$ python3 -q
>>> import numpy as np
>>> np.set_printoptions(precision=2, suppress=True, linewidth=120, floatmode="fixed")
>>> rnd = lambda a: np.round(a, 2) + 0
>>> E = np.loadtxt("test13.csv", delimiter=",")
>>> E
array([[-4.00,  0.00,  0.00],
       [ 0.00,  5.00,  0.00],
       [ 0.00,  0.00,  2.00]])
>>> q, evecs = np.linalg.qr(E[:, :1])[0], np.linalg.qr(E[:, 1:])[0]
>>> sv = np.linalg.svd(q.T @ evecs, compute_uv=False)
>>> np.degrees(np.arccos(sv.clip(0, 1)))
array([90.00])
>>> ev, evecs = np.linalg.eig(E)
>>> np.prod(ev)
np.float64(-40.0)
>>> mat = np.load("layer5.npy")
>>> mat
array([[-3,  3,  2, -2],
       [ 6, -3, -4,  2],
       [ 2, -2, -3,  3],
       [-4,  2,  6, -3]])
>>> mat[0] @ mat[2]
np.int64(-24)
>>> rnd(np.linalg.norm(mat[0] - mat[2]))
np.float64(10.0)
>>> rnd(np.linalg.norm(mat[0], 1)), rnd(np.linalg.norm(mat[0], np.inf))
(np.float64(10.0), np.float64(3.0))
>>> rnd(np.linalg.norm(mat, "nuc"))
np.float64(18.0)
>>> np.linalg.norm(mat, axis=1).argmax()
np.int64(1)
>>> r0 = np.array([1, 2, 3, 2])
>>> M2 = mat + np.outer(r0, np.eye(4)[3])
>>> M2
array([[-3.00,  3.00,  2.00, -1.00],
       [ 6.00, -3.00, -4.00,  4.00],
       [ 2.00, -2.00, -3.00,  6.00],
       [-4.00,  2.00,  6.00, -1.00]])
>>> np.kron(np.eye(2, dtype=int), mat)
array([[-3,  3,  2, -2,  0,  0,  0,  0],
       [ 6, -3, -4,  2,  0,  0,  0,  0],
       [ 2, -2, -3,  3,  0,  0,  0,  0],
       [-4,  2,  6, -3,  0,  0,  0,  0],
       [ 0,  0,  0,  0, -3,  3,  2, -2],
       [ 0,  0,  0,  0,  6, -3, -4,  2],
       [ 0,  0,  0,  0,  2, -2, -3,  3],
       [ 0,  0,  0,  0, -4,  2,  6, -3]])
>>> np.einsum("ii->", mat)
np.int64(-12)
>>> rnd(np.linalg.det(mat[::-1]))
np.float64(25.0)
>>> rnd(np.linalg.eigvals(mat).sum().real)
np.float64(-12.0)
>>> C = np.array([[1.2, -0.2, -1.0], [-0.3, 1.6, 0.4]])
>>> rng = np.random.default_rng(41254)
>>> F = np.array([[-1, -2],
...     [0, 1],
...     [0, 0],
...     [2, 1],
...     [-2, 1],
...     [0, 1],
...     [-1, -1],
...     [0, 1],
...     [1, 2],
...     [-2, 1],
...     [1, -1],
...     [0, -2],
...     [0, -1],
...     [-2, 2],
...     [0, -1],
...     [1, 0],
...     [0, 1],
...     [1, 0],
...     [-2, -2],
...     [-1, 1],
...     [2, -1],
...     [-1, -1],
...     [2, -2],
...     [0, 0],
...     [-1, 1],
...     [-2, -1],
...     [2, -1]]) @ C + 0.02 * rng.normal(size=(27, 3))
>>> rnd(F)
array([[-0.59, -2.97,  0.19],
       [-0.30,  1.60,  0.40],
       [ 0.03,  0.03,  0.02],
       [ 2.03,  1.20, -1.58],
       [-2.70,  2.00,  2.36],
       [-0.30,  1.62,  0.39],
       [-0.91, -1.42,  0.61],
       [-0.29,  1.62,  0.38],
       [ 0.60,  3.00, -0.21],
       [-2.74,  1.98,  2.39],
       [ 1.53, -1.78, -1.42],
       [ 0.59, -3.19, -0.78],
       [ 0.28, -1.59, -0.40],
       [-3.04,  3.58,  2.80],
       [ 0.32, -1.59, -0.47],
       [ 1.19, -0.21, -1.02],
       [-0.30,  1.60,  0.39],
       [ 1.20, -0.21, -1.04],
       [-1.78, -2.81,  1.18],
       [-1.49,  1.82,  1.40],
       [ 2.69, -1.98, -2.36],
       [-0.89, -1.42,  0.59],
       [ 3.03, -3.60, -2.80],
       [-0.02,  0.02, -0.03],
       [-1.54,  1.79,  1.40],
       [-2.10, -1.19,  1.63],
       [ 2.72, -2.01, -2.39]])
>>> z = F[:, 1] > np.median(F[:, 1])
>>> r0 = F[z].mean(axis=0) - F[~z].mean(axis=0)
>>> rnd(r0)
array([-1.29,  3.54,  1.38])
>>> np.argsort(-np.abs(r0).round(6), kind="stable")
array([1, 2, 0])
>>> M2 = F + rng.integers(-2, 3, (27, 2)) @ rng.integers(-2, 3, (2, 3))
>>> rnd(M2)
array([[-0.59,  0.03,  0.19],
       [-0.30, -2.40, -1.60],
       [ 0.03,  0.03,  3.02],
       [ 2.03,  5.20,  0.42],
       [-2.70, -1.00,  2.36],
       [-0.30,  3.62,  1.39],
       [-0.91, -3.42, -3.39],
       [-0.29, -0.38, -0.62],
       [ 0.60,  3.00, -6.21],
       [-2.74,  3.98,  3.39],
       [ 1.53,  1.22, -1.42],
       [ 0.59, -3.19,  5.22],
       [ 0.28, -1.59,  5.60],
       [-3.04,  5.58,  3.80],
       [ 0.32, -0.59,  4.53],
       [ 1.19, -2.21,  0.98],
       [-0.30,  2.60, -0.61],
       [ 1.20, -0.21, -7.04],
       [-1.78, -5.81,  1.18],
       [-1.49, -0.18,  3.40],
       [ 2.69, -2.98,  1.64],
       [-0.89,  0.58,  4.59],
       [ 3.03, -7.60, -4.80],
       [-0.02,  1.02,  4.97],
       [-1.54, -0.21,  0.40],
       [-2.10, -2.19, -3.37],
       [ 2.72, -4.01, -3.39]])
>>> rnd(np.abs(M2 - F).sum(axis=1))
array([3.00, 6.00, 3.00, 6.00, 3.00, 3.00, 6.00, 3.00, 6.00, 3.00, 3.00, 6.00, 6.00, 3.00, 6.00, 4.00, 2.00, 6.00,
       3.00, 4.00, 5.00, 6.00, 6.00, 6.00, 3.00, 6.00, 3.00])
>>> Xs = M2 - M2.mean(axis=0)
>>> left, sv, Vt = np.linalg.svd(Xs, full_matrices=False)
>>> np.abs(left[:, 0]).argmax()
np.int64(22)
>>> D = np.linalg.norm(F[:, None] - F[None], axis=-1)
>>> np.flatnonzero(D[17] < D.mean() / 2)
array([ 2,  3, 10, 12, 14, 15, 17, 23])
>>> (D + 1e9 * np.eye(27)).round(6).argmin(axis=1)
array([11, 16, 23, 17,  9,  7, 21,  5,  7,  4, 20,  0, 14,  4, 12, 17,  1, 15,  0, 24, 26,  6, 26,  2, 19,  6, 20])
>>> left, sv, Vt = np.linalg.svd(F)
>>> np.argmax(sv[:-1] / (sv[1:] + 1e-6)) + 1
np.int64(2)
>>> M2 = left[:, :2] @ np.diag(sv[:2]) @ Vt[:2]
>>> rnd(np.linalg.norm(F - M2, 2)), rnd(sv[2])
(np.float64(0.1), np.float64(0.1))
>>> data = np.load("arr.npy")
>>> data
array([[ 1.20, -0.20, -0.30, -0.30],
       [ 1.70,  0.30,  1.10,  1.20],
       [-0.90,  0.40, -2.00, -1.00]])
>>> th = np.radians(72)
>>> r_ = np.eye(4)
>>> r_[1, 1] = r_[0, 0] = np.cos(th)
>>> r_[1, 0], r_[0, 1] = -np.sin(th), np.sin(th)
>>> rnd(r_)
array([[ 0.31,  0.95,  0.00,  0.00],
       [-0.95,  0.31,  0.00,  0.00],
       [ 0.00,  0.00,  1.00,  0.00],
       [ 0.00,  0.00,  0.00,  1.00]])
>>> M2 = data @ r_.T
>>> rnd(M2)
array([[ 0.18, -1.20, -0.30, -0.30],
       [ 0.81, -1.52,  1.10,  1.20],
       [ 0.10,  0.98, -2.00, -1.00]])
>>> rnd(np.linalg.det(r_)), rnd(np.trace(r_))
(np.float64(1.0), np.float64(2.62))
>>> rnd(np.abs(M2 - data).max(axis=0))
array([1.02, 1.82, 0.00, 0.00])
>>> A = np.loadtxt("run16.csv", delimiter=",")
>>> rnd(A)
array([[-0.12,  0.81, -0.18, -0.54],
       [-0.71, -0.09,  0.66, -0.21],
       [-0.36, -0.51, -0.61, -0.49],
       [-0.59,  0.26, -0.39,  0.65]])
>>> rnd(A @ A.T)
array([[1.00, 0.00, 0.00, 0.00],
       [0.00, 1.00, 0.00, 0.00],
       [0.00, 0.00, 1.00, 0.00],
       [0.00, 0.00, 0.00, 1.00]])
>>> rnd(np.linalg.svd(A, compute_uv=False))
array([1.00, 1.00, 1.00, 1.00])
>>> rnd(np.linalg.norm(A, axis=0))
array([1.00, 1.00, 1.00, 1.00])
>>> rnd(np.linalg.pinv(A))
array([[-0.12, -0.71, -0.36, -0.59],
       [ 0.81, -0.09, -0.51,  0.26],
       [-0.18,  0.66, -0.61, -0.39],
       [-0.54, -0.21, -0.49,  0.65]])
>>> rnd(np.linalg.norm(A) ** 2 / np.linalg.norm(A, 2) ** 2)
np.float64(4.0)
>>> rnd(np.linalg.norm(A[1], 1)), rnd(np.linalg.norm(A[1], np.inf))
(np.float64(1.68), np.float64(0.71))
>>> rnd(np.linalg.norm(A, "nuc"))
np.float64(4.0)
>>> rnd(np.linalg.norm(A, axis=1))
array([1.00, 1.00, 1.00, 1.00])
>>> rnd(np.linalg.norm(A, 2))
np.float64(1.0)
>>> rnd(A[1] @ A[2])
np.float64(0.0)
>>> M2 = A / np.linalg.norm(A, axis=1, keepdims=True)
>>> cov = M2 @ M2.T
>>> np.argwhere(np.triu(np.abs(cov) > 0.95, 1))
array([], shape=(0, 2), dtype=int64)
>>> rnd(np.linalg.norm(M2, axis=1))
array([1.00, 1.00, 1.00, 1.00])
>>> (cov - 2 * np.eye(4)).round(6).argmax(axis=1)
array([1, 0, 0, 0])
>>> rnd(np.degrees(np.arccos(np.clip(cov[3, 2], -1, 1))))
np.float64(90.0)
>>> rnd(cov[3])
array([0.00, 0.00, 0.00, 1.00])
>>> rnd((A + A.T) / 2)
array([[-0.12,  0.05, -0.27, -0.57],
       [ 0.05, -0.09,  0.07,  0.02],
       [-0.27,  0.07, -0.61, -0.44],
       [-0.57,  0.02, -0.44,  0.65]])
>>> rnd(np.trace(A))
np.float64(-0.17)
>>> rnd(np.linalg.matrix_power(A, 3))
array([[ 0.08, -0.68, -0.51, -0.53],
       [ 0.81,  0.24, -0.47,  0.27],
       [-0.34,  0.67, -0.49, -0.44],
       [-0.48, -0.19, -0.53,  0.67]])
>>> A.inv()
Traceback (most recent call last):
  File "<python-input-78>", line 1, in <module>
    A.inv()
    ^^^^^
AttributeError: 'numpy.ndarray' object has no attribute 'inv'
>>> X = np.array([[9, 8, 4],
...     [6, 16, 4],
...     [4, 22, 3],
...     [-1, 19, 8],
...     [-6, 27, 12],
...     [-14, 36, 14],
...     [-21, 36, 10],
...     [-16, 43, 16],
...     [-16, 41, 23],
...     [-12, 38, 19],
...     [-20, 35, 22],
...     [-24, 39, 25],
...     [-18, 38, 20],
...     [-15, 46, 25],
...     [-6, 41, 19],
...     [-9, 50, 12],
...     [-5, 58, 9],
...     [-5, 59, 7]])
>>> X
array([[  9,   8,   4],
       [  6,  16,   4],
       [  4,  22,   3],
       [ -1,  19,   8],
       [ -6,  27,  12],
       [-14,  36,  14],
       [-21,  36,  10],
       [-16,  43,  16],
       [-16,  41,  23],
       [-12,  38,  19],
       [-20,  35,  22],
       [-24,  39,  25],
       [-18,  38,  20],
       [-15,  46,  25],
       [ -6,  41,  19],
       [ -9,  50,  12],
       [ -5,  58,   9],
       [ -5,  59,   7]])
>>> Xs = (X - X.mean(axis=0)) / X.std(axis=0)
>>> np.argwhere(np.abs(Xs) > 2)
array([[0, 1]])
>>> rnd(Xs.std(axis=0))
array([1.00, 1.00, 1.00])
>>> b = np.linalg.lstsq(np.delete(Xs, 2, axis=1), Xs[:, 2])[0]
>>> rnd(b)
array([-0.82, -0.02])
>>> np.abs(b).argmax()
np.int64(0)
>>> np.abs(X).max()
np.int64(59)
>>> rnd(np.linalg.norm(X))
np.float64(185.49)
>>> np.unravel_index(np.abs(X).argmax(), X.shape)
(np.int64(17), np.int64(1))
>>> np.count_nonzero(X)
np.int64(54)
>>> X - X[0]
array([[  0,   0,   0],
       [ -3,   8,   0],
       [ -5,  14,  -1],
       [-10,  11,   4],
       [-15,  19,   8],
       [-23,  28,  10],
       [-30,  28,   6],
       [-25,  35,  12],
       [-25,  33,  19],
       [-21,  30,  15],
       [-29,  27,  18],
       [-33,  31,  21],
       [-27,  30,  16],
       [-24,  38,  21],
       [-15,  33,  15],
       [-18,  42,   8],
       [-14,  50,   5],
       [-14,  51,   3]])
>>> r0 = np.array([2, -2, -1])
>>> v = np.array([-3, -2, 2, 5])
>>> J = np.outer(r0, v)
>>> J
array([[ -6,  -4,   4,  10],
       [  6,   4,  -4, -10],
       [  3,   2,  -2,  -5]])
>>> r = np.linalg.matrix_rank(J)
>>> r
np.int64(1)
>>> ns = np.linalg.svd(J)[2][r:].T
>>> [int(np.linalg.matrix_rank(J[:, :j + 1])) for j in range(4)]
[1, 1, 1, 1]
>>> np.linalg.matrix_rank(J.T @ J), np.linalg.matrix_rank(J @ J.T)
(np.int64(1), np.int64(1))
>>> rnd(J @ ns)
array([[0.00, 0.00, 0.00],
       [0.00, 0.00, 0.00],
       [0.00, 0.00, 0.00]])
>>> rnd(ns @ ns.T)
array([[ 0.79, -0.14,  0.14,  0.36],
       [-0.14,  0.90,  0.10,  0.24],
       [ 0.14,  0.10,  0.90, -0.24],
       [ 0.36,  0.24, -0.24,  0.40]])
>>> ns.shape
(4, 3)
>>> M = np.array([[5.54, 7.59, -0.21], [-5.68, 1.72, 0.9], [0.72, 2.2, 6.57]])
>>> M
array([[ 5.54,  7.59, -0.21],
       [-5.68,  1.72,  0.90],
       [ 0.72,  2.20,  6.57]])
>>> th = np.radians(120)
>>> r_ = np.eye(3)
>>> r_[0, 0] = r_[2, 2] = np.cos(th)
>>> r_[0, 2], r_[2, 0] = -np.sin(th), np.sin(th)
>>> rnd(r_)
array([[-0.50,  0.00, -0.87],
       [ 0.00,  1.00,  0.00],
       [ 0.87,  0.00, -0.50]])
>>> M2 = M @ r_.T
>>> rnd(M2)
array([[-2.59,  7.59,  4.90],
       [ 2.06,  1.72, -5.37],
       [-6.05,  2.20, -2.66]])
>>> rnd(np.abs(M2 - M).max(axis=0))
array([8.13, 0.00, 9.23])
>>> np.allclose(M @ M.T, M2 @ M2.T)
True
>>> M2 = M / np.sqrt((M ** 2).mean(axis=1, keepdims=True))
>>> np.linalg.matrix_rank(M - M.mean(axis=1, keepdims=True))
np.int64(2)
>>> np.linalg.matrix_rank(M2) == np.linalg.matrix_rank(M)
np.True_
>>> rnd(M - M.mean(axis=1, keepdims=True))
array([[ 1.23,  3.28, -4.52],
       [-4.66,  2.74,  1.92],
       [-2.44, -0.96,  3.41]])
>>> vec = np.array([0, 3, 0])
>>> rhs = M @ vec
>>> rnd(rhs)
array([22.77,  5.16,  6.60])
>>> rnd(np.linalg.solve(M, rhs))
array([0.00, 3.00, 0.00])
>>> r0, v = M[1], M[2]
>>> rnd(r0 @ r0)
np.float64(36.03)
>>> pr = (r0 @ v) / (r0 @ r0) * r0
>>> rnd((v - pr) @ r0)
np.float64(0.0)
>>> np.linalg.matrix_rank(np.outer(r0, v))
np.int64(1)
>>> cov = data.T @ data
>>> rnd(np.linalg.eigvalsh(cov)[::-1])
array([10.74,  2.05,  0.47,  0.00])
>>> rnd(cov)
array([[ 5.14, -0.09,  3.31,  2.58],
       [-0.09,  0.29, -0.41,  0.02],
       [ 3.31, -0.41,  5.30,  3.41],
       [ 2.58,  0.02,  3.41,  2.53]])
>>> np.allclose(cov, cov.T)
True
>>> (data @ data.T).shape
(3, 3)
